% python3 -q
>>> import numpy as np
>>> import numpy.linalg as la
>>> np.set_printoptions(precision=1, suppress=True, linewidth=160)
>>> feats = np.loadtxt("sample16.csv", delimiter=",")
>>> print(feats)
[[1.  0.7]
 [0.7 1. ]]
>>> rng = np.random.default_rng(8167)
>>> A2 = feats + rng.integers(-2, 3, (2, 1)) @ rng.integers(-2, 3, (1, 2))
>>> print(A2)
[[0.  1.7]
 [1.7 0. ]]
>>> print(np.round(la.svd(A2 - feats, compute_uv=False), 1) + 0)
[2. 0.]
>>> print(la.matrix_rank(A2 - feats, tol=1e-8))
1
>>> x = np.array([0, 2])
>>> y = feats @ x
>>> c, lr = np.zeros(2), 1 / la.norm(feats, 2) ** 2
>>> for i in range(6):
...     c -= lr * feats.T @ (feats @ c - y)
...     if i % 2 == 0: print(i, round(la.norm(feats @ c - y), 1))
... 
0 0.4
2 0.4
4 0.4
>>> print(c)
[0.8 1.2]
>>> f = np.array([1, -3, 0])
>>> print(np.convolve(feats[0], f))
[ 1.  -2.3 -2.1  0. ]
>>> print(np.array([np.convolve(row, f, "same") for row in feats]))
[[ 1.  -2.3 -2.1]
 [ 0.7 -1.1 -3. ]]
>>> print(np.correlate(feats[0], feats[1], "full"))
[1.  1.4 0.5]
>>> L = la.cholesky(feats)
>>> print(la.eigvalsh(feats).min() > 0)
True
>>> print(L)
[[1.  0. ]
 [0.7 0.7]]
>>> print(L @ L.T)
[[1.  0.7]
 [0.7 1. ]]
>>> print(round(np.prod(np.diag(L)) ** 2, 1), round(float(la.det(feats)), 1))
0.5 0.5
>>> W0 = np.loadtxt("layer2.csv", delimiter=",")
>>> print(W0.round(1) + 0)
[[-0.5 -0.4  0.  -0.7]
 [-0.4 -0.1  0.8  0.4]
 [ 0.3 -0.9 -0.2  0.3]
 [-0.7  0.  -0.6  0.4]]
>>> labels = rng.permutation(4)
>>> print(labels)
[3 2 1 0]
>>> A2 = W0[labels][:, labels]
>>> print(round(float(np.trace(A2)), 1))
-0.4
>>> def softmax(z):
...     e = np.exp(z - z.max(axis=-1, keepdims=True))
...     return e / e.sum(axis=-1, keepdims=True)
... 
>>> print(np.round(softmax(10 * W0[2]), 1) + 0)
[0.4 0.  0.  0.6]
>>> print(softmax(W0).sum(axis=1))
[1. 1. 1. 1.]
>>> print(softmax(W0[2]))
[0.3 0.1 0.2 0.3]
>>> S = W0 @ W0.T / np.sqrt(4)
>>> print(softmax(S + np.triu(np.full(S.shape, -np.inf), 1)))
[[1.  0.  0.  0. ]
 [0.4 0.6 0.  0. ]
 [0.3 0.3 0.5 0. ]
 [0.2 0.2 0.2 0.4]]
>>> print(softmax(S))
[[0.4 0.2 0.2 0.2]
 [0.2 0.4 0.2 0.2]
 [0.2 0.2 0.4 0.2]
 [0.2 0.2 0.2 0.4]]
>>> print(np.round(softmax(S)[2] @ W0, 1) + 0)
[-0.3 -0.4  0.   0.1]
